% python3 -q
>>> import numpy as np
>>> from numpy import linalg as LA
>>> np.set_printoptions(suppress=True, linewidth=160)
>>> F = np.array([[4, -7, 4, -6], [-9, -2, 4, 2], [-5, -6, 5, 6], [-6, -4, -4, 7]])
>>> F[0] = F[1]
>>> F
array([[-9, -2,  4,  2],
       [-9, -2,  4,  2],
       [-5, -6,  5,  6],
       [-6, -4, -4,  7]])
>>> # looks like rank 3
>>> proj = np.triu(np.array([[0, -2, 1, 2], [2, 0, -2, 3], [-2, 3, 2, -3], [2, -1, 2, 0]]), 1) + np.eye(4)
>>> Y = proj @ F @ LA.inv(proj)
>>> np.round(LA.det(Y), 3)
np.float64(0.0)
>>> np.round(np.poly(Y), 3) + 0
array([  1.,  -1.,  -9., 393.,   0.])
>>> proj @ F - F @ proj
array([[  1., -28.,  -6.,  52.],
       [ -8., -18., -17.,  45.],
       [ 18.,   2.,   5.,  22.],
       [  0., -12.,  -2.,  12.]])
>>> Y
array([[ -8., -28., -55., -47.],
       [-17., -36., -73., -66.],
       [ 13.,  32.,  68.,  67.],
       [ -6., -16., -30., -23.]])
>>> np.abs(np.diag(LA.qr(F)[1])) > 1e-9
array([ True,  True,  True, False])
>>> print(np.round(F @ LA.pinv(F) @ F, 3))
[[-9. -2.  4.  2.]
 [-9. -2.  4.  2.]
 [-5. -6.  5.  6.]
 [-6. -4. -4.  7.]]
>>> try:
...     LA.inv(F)
... except LA.LinAlgError as e:
...     print("failed:", e)
... 
failed: Singular matrix
>>> print(np.allclose(F[:-1].T @ LA.lstsq(F[:-1].T, F[-1])[0], F[-1]))
False
>>> J = np.load("arr.npy")
>>> J
array([[4., 0., 0., 3.],
       [0., 4., 3., 0.],
       [0., 3., 4., 0.],
       [3., 0., 0., 4.]])
>>> # equal to its transpose
>>> L = LA.cholesky(J)
>>> L @ L.T
array([[4., 0., 0., 3.],
       [0., 4., 3., 0.],
       [0., 3., 4., 0.],
       [3., 0., 0., 4.]])
>>> round(float(np.prod(np.diag(L)) ** 2), 3), round(LA.det(J), 3)
(49.0, np.float64(49.0))
>>> np.round(np.diag(L) ** 2, 3)
array([4.  , 4.  , 1.75, 1.75])
>>> print(L.round(3))
[[2.    0.    0.    0.   ]
 [0.    2.    0.    0.   ]
 [0.    1.5   1.323 0.   ]
 [1.5   0.    0.    1.323]]
>>> LA.eigvalsh(J).min() > 0
np.True_
